% python3 -q
>>> import numpy as np
>>> np.set_printoptions(precision=2, suppress=True, linewidth=160, sign=" ")
>>> rd = lambda a: np.round(a, 2) + 0
>>> data = np.load("case15.npy")
>>> data
array([[ -3.93,  -0.21,   2.79,  -0.43],
       [ -1.85,   0.62,   3.62,   0.01],
       [  7.08,   0.51,  -4.18,   0.72],
       [ -5.12,   0.31,   5.23,  -0.48],
       [ -5.49,  -1.2 ,   0.66,  -0.81],
       [ -1.34,  -0.96,  -1.98,  -0.34],
       [ -4.5 ,   0.1 ,   3.95,  -0.34],
       [-10.54,  -0.7 ,   5.69,  -1.31],
       [ -7.71,  -0.13,   5.46,  -0.76],
       [ -8.48,  -0.07,   6.54,  -0.76],
       [ -4.72,  -1.16,  -0.65,  -0.86],
       [ -1.52,  -0.87,  -2.1 ,  -0.36],
       [  2.67,   0.58,  -0.38,   0.43],
       [  4.64,  -0.14,  -4.01,   0.44],
       [ -7.18,  -0.58,   4.15,  -0.86],
       [ -8.5 ,  -0.06,   6.61,  -0.66],
       [  1.42,   0.81,   2.15,   0.48],
       [ 11.06,   0.37,  -7.05,   1.11],
       [ -4.77,  -1.17,  -0.65,  -0.76],
       [  8.79,   1.21,  -2.13,   1.2 ],
       [ -5.04,  -1.11,  -0.41,  -0.64],
       [-11.27,  -0.57,   6.87,  -1.23],
       [ -4.6 ,   0.16,   3.77,  -0.41]])
>>> A2 = np.c_[data[:, :2] @ np.array([[0, 0], [0, 0]]), np.array([1, 9, 2, 7, 1, 4, 6, 0, 4, 5, 1, 0, 1, 1, 8, 3, 3, 5, 0, 9, 8, 1, 2])]
>>> A2
array([[ 0.,  0.,  1.],
       [ 0.,  0.,  9.],
       [ 0.,  0.,  2.],
       [ 0.,  0.,  7.],
       [ 0.,  0.,  1.],
       [ 0.,  0.,  4.],
       [ 0.,  0.,  6.],
       [ 0.,  0.,  0.],
       [ 0.,  0.,  4.],
       [ 0.,  0.,  5.],
       [ 0.,  0.,  1.],
       [ 0.,  0.,  0.],
       [ 0.,  0.,  1.],
       [ 0.,  0.,  1.],
       [ 0.,  0.,  8.],
       [ 0.,  0.,  3.],
       [ 0.,  0.,  3.],
       [ 0.,  0.,  5.],
       [ 0.,  0.,  0.],
       [ 0.,  0.,  9.],
       [ 0.,  0.,  8.],
       [ 0.,  0.,  1.],
       [ 0.,  0.,  2.]])
>>> np.linalg.matrix_rank(np.c_[data, A2])
np.int64(5)
>>> rd(np.linalg.norm(np.linalg.qr(data)[0].T @ A2, axis=0) ** 2 / ((A2 ** 2).sum(axis=0) + 1e-12))
array([ 0.  ,  0.  ,  0.22])
>>> x0 = np.array([2, 1, 1, 3])
>>> rhs = data @ x0
>>> rd(np.linalg.solve(data.T @ data, data.T @ rhs))
array([ 2.,  1.,  1.,  3.])
>>> try:
...     np.linalg.solve(data, rhs)
... except np.linalg.LinAlgError as e:
...     print(e)
... 
Last 2 dimensions of the array must be square
>>> rng = np.random.default_rng(9734)
>>> rhs = rhs + 0.02 * rng.normal(size=23)
>>> rd(rhs)
array([ -6.57,   0.54,  12.65,  -6.15, -13.94,  -6.62,  -6.01, -20.02, -12.37, -12.79, -13.82,  -7.08,   6.82,   6.44, -13.34, -12.45,   7.25,  18.79, -13.64,
        20.27, -13.51, -19.89,  -6.51])
>>> c, *_ = np.linalg.lstsq(data, rhs)
>>> rd(data.T @ (rhs - data @ c))
array([ 0.,  0.,  0.,  0.])
>>> rd(np.linalg.norm(rhs - data @ c))
np.float64(0.08)
>>> [round(float(np.linalg.norm(np.linalg.solve(data.T @ data + lam * np.eye(4), data.T @ rhs))), 2) for lam in (0, 1, 10, 100)]
[3.83, 2.87, 2.67, 1.81]
>>> rd(c)
array([ 2.02,  0.93,  1.02,  2.94])
>>> m1 = np.diag(np.array([0, 1, -1, 2, -1, -1]))
>>> m1
array([[ 0,  0,  0,  0,  0,  0],
       [ 0,  1,  0,  0,  0,  0],
       [ 0,  0, -1,  0,  0,  0],
       [ 0,  0,  0,  2,  0,  0],
       [ 0,  0,  0,  0, -1,  0],
       [ 0,  0,  0,  0,  0, -1]])
>>> evals, evecs = np.linalg.eigh(m1)
>>> np.unique(evals.round(6) + 0, return_counts=True)[1]
array([ 3,  1,  1,  1])
>>> np.abs(evecs[:, -1])
array([ 0.,  0.,  0.,  1.,  0.,  0.])
>>> (evals > 1e-8).sum(), (evals < -1e-8).sum()
(np.int64(2), np.int64(3))
>>> np.abs(evecs[:, -1]).round(6).argmax()
np.int64(3)
>>> evals
array([-1., -1., -1.,  0.,  1.,  2.])
>>> evecs @ np.diag(evals) @ evecs.T
array([[ 0.,  0.,  0.,  0.,  0.,  0.],
       [ 0.,  1.,  0.,  0.,  0.,  0.],
       [ 0.,  0., -1.,  0.,  0.,  0.],
       [ 0.,  0.,  0.,  2.,  0.,  0.],
       [ 0.,  0.,  0.,  0., -1.,  0.],
       [ 0.,  0.,  0.,  0.,  0., -1.]])
>>> evecs.T @ m1 @ evecs
array([[-1.,  0.,  0.,  0.,  0.,  0.],
       [ 0., -1.,  0.,  0.,  0.,  0.],
       [ 0.,  0., -1.,  0.,  0.,  0.],
       [ 0.,  0.,  0.,  0.,  0.,  0.],
       [ 0.,  0.,  0.,  0.,  1.,  0.],
       [ 0.,  0.,  0.,  0.,  0.,  2.]])
>>> evals.sum(), np.trace(m1)
(np.float64(0.0), np.int64(0))
>>> rd(np.linalg.eigvalsh(m1 @ m1))
array([ 0.,  1.,  1.,  1.,  1.,  4.])
>>> rd(np.linalg.svd(m1, compute_uv=False))
array([ 2.,  1.,  1.,  1.,  1.,  0.])
>>> (np.linalg.matrix_power((m1 != 0) + (m1.T != 0) + np.eye(6), 6) > 0).astype(int)
array([[ 1,  0,  0,  0,  0,  0],
       [ 0,  1,  0,  0,  0,  0],
       [ 0,  0,  1,  0,  0,  0],
       [ 0,  0,  0,  1,  0,  0],
       [ 0,  0,  0,  0,  1,  0],
       [ 0,  0,  0,  0,  0,  1]])
>>> m1 @ m1
array([[ 0,  0,  0,  0,  0,  0],
       [ 0,  1,  0,  0,  0,  0],
       [ 0,  0,  1,  0,  0,  0],
       [ 0,  0,  0,  4,  0,  0],
       [ 0,  0,  0,  0,  1,  0],
       [ 0,  0,  0,  0,  0,  1]])
>>> rd(np.linalg.det(m1))
np.float64(0.0)
>>> rd(np.linalg.norm(m1, axis=0))
array([ 0.,  1.,  1.,  2.,  1.,  1.])
>>> m1 @ m1.T
array([[ 0,  0,  0,  0,  0,  0],
       [ 0,  1,  0,  0,  0,  0],
       [ 0,  0,  1,  0,  0,  0],
       [ 0,  0,  0,  4,  0,  0],
       [ 0,  0,  0,  0,  1,  0],
       [ 0,  0,  0,  0,  0,  1]])
>>> M = np.array([[0.12, 0.12, -0.72],
...     [-0.12, -0.12, 0.72],
...     [0.2, 0.2, -0.91],
...     [-0.35, -0.35, 0.99],
...     [0.08, 0.08, -0.54],
...     [0.04, 0.04, -0.29],
...     [0.04, 0.04, -0.29],
...     [0.2, 0.2, -0.91],
...     [-0.04, -0.04, 0.29],
...     [-0.14, -0.14, 0.78],
...     [-0.22, -0.22, 0.93],
...     [0.12, 0.12, -0.72],
...     [0.04, 0.04, -0.29],
...     [-0.1, -0.1, 0.64],
...     [0.12, 0.12, -0.72]])
>>> f = np.array([2, 1, 0])
>>> rd(np.correlate(M[7], M[2], "full"))
array([-0.18, -0.14,  0.91, -0.14, -0.18])
>>> rd(np.convolve(M[7], f))
array([ 0.4 ,  0.6 , -1.62, -0.91,  0.  ])
>>> np.cross(M[7, :3], M[2, :3])
array([ 0.,  0.,  0.])
>>> cov = np.cov(M, rowvar=False)
>>> rd(np.corrcoef(M[:, 0], M[:, 2])[0, 1])
np.float64(-0.96)
>>> rd(M.std(axis=0))
array([ 0.15,  0.15,  0.69])
>>> rd(np.corrcoef(M.T))
array([[ 1.  ,  1.  , -0.96],
       [ 1.  ,  1.  , -0.96],
       [-0.96, -0.96,  1.  ]])
>>> rd(np.linalg.eigvalsh(cov)[::-1])
array([ 0.56,  0.  ,  0.  ])
>>> cov.shape
(3, 3)
>>> np.abs(np.diag(np.linalg.qr(M)[1])) > 1e-9
array([ True, False,  True])
>>> rd(np.trace(np.linalg.pinv(M) @ M))
np.float64(2.0)
>>> J = np.load("sample4.npy")
>>> J
array([[-1.,  3.,  1.],
       [ 0.,  2.,  0.],
       [ 0.,  0., -2.]])
>>> x0 = np.array([0, 0, 1])
>>> rhs = J @ x0
>>> rhs
array([ 1.,  0., -2.])
>>> rd(np.linalg.solve(J, rhs + J[:, 1]))
array([ 0.,  1.,  1.])
>>> rd(np.linalg.solve(J, 4 * rhs))
array([ 0.,  0.,  4.])
>>> rd(np.linalg.solve(J, rhs))
array([ 0.,  0.,  1.])
>>> x0 = np.array([0, 1, 3])
>>> rhs = J @ x0
>>> c, lr = np.zeros(3), 1 / np.linalg.norm(J, 2) ** 2
>>> for i in range(200):
...     c -= lr * J.T @ (J @ c - rhs)
...     if i % 50 == 0: print(i, round(np.linalg.norm(J @ c - rhs), 2))
... 
0 3.69
50 0.09
100 0.03
150 0.01
>>> rd(c)
array([-0.01,  1.  ,  3.  ])
>>> proj = np.triu(np.array([[3, -3, 1], [0, 3, -2], [3, 2, 3]]), 1) + np.eye(3)
>>> A2 = proj @ J @ np.linalg.inv(proj)
>>> np.trace(A2), np.trace(J)
(np.float64(-1.0), np.float64(-1.0))
>>> np.poly(A2)
array([ 1.,  1., -4., -4.])
>>> proj @ J - J @ proj
array([[ 0., -9.,  5.],
       [ 0.,  0.,  8.],
       [ 0.,  0.,  0.]])
>>> A2
array([[ -1.,  -6., -12.],
       [  0.,   2.,   8.],
       [  0.,   0.,  -2.]])
>>> W0 = np.load("test12.npy")
>>> W0
array([[ 6,  2,  1,  4,  0, -1],
       [ 2, -6, -1, -2,  1,  1],
       [ 1, -1,  6, -3, -2,  4],
       [ 4, -2, -3,  4, -1, -1],
       [ 0,  1, -2, -1, -4, -1],
       [-1,  1,  4, -1, -1, -4]])
>>> (W0 + W0.T) / 2
array([[ 6.,  2.,  1.,  4.,  0., -1.],
       [ 2., -6., -1., -2.,  1.,  1.],
       [ 1., -1.,  6., -3., -2.,  4.],
       [ 4., -2., -3.,  4., -1., -1.],
       [ 0.,  1., -2., -1., -4., -1.],
       [-1.,  1.,  4., -1., -1., -4.]])
>>> W0 @ W0
array([[ 58, -10,  -6,  34,  -3,   0],
       [-10,  47,  10,  13,  -7, -15],
       [ -6,  10,  67, -26,  -6,  11],
       [ 34,  13, -26,  47,   5, -17],
       [ -3,  -7,  -6,   5,  23,   2],
       [  0, -15,  11, -17,   2,  36]])
>>> rd(np.sort(np.abs(np.linalg.eigvals(W0))))
array([  1.51,   4.6 ,   4.82,   7.73,   8.11,  10.29])
>>> f, r1 = W0[1], W0[2]
>>> f @ r1
np.int64(10)
>>> pr = (f @ r1) / (f @ f) * f
>>> np.linalg.matrix_rank(np.outer(f, r1))
np.int64(1)
>>> rd(pr)
array([ 0.43, -1.28, -0.21, -0.43,  0.21,  0.21])
>>> arr = np.loadtxt("arr.csv", delimiter=",")
>>> arr
array([[-2. ,  1.1,  0.6,  0.1],
       [ 4. , -1. ,  0.6, -1.1]])
>>> A2 = np.array([[0, 1], [1, 1]])
>>> W2 = np.kron(A2, arr)
>>> rd(np.linalg.norm(W2, 2)), rd(np.linalg.norm(A2, 2) * np.linalg.norm(arr, 2))
(np.float64(7.77), np.float64(7.77))
>>> W2
array([[-0. ,  0. ,  0. ,  0. , -2. ,  1.1,  0.6,  0.1],
       [ 0. , -0. ,  0. , -0. ,  4. , -1. ,  0.6, -1.1],
       [-2. ,  1.1,  0.6,  0.1, -2. ,  1.1,  0.6,  0.1],
       [ 4. , -1. ,  0.6, -1.1,  4. , -1. ,  0.6, -1.1]])
>>> W2.shape
(4, 8)
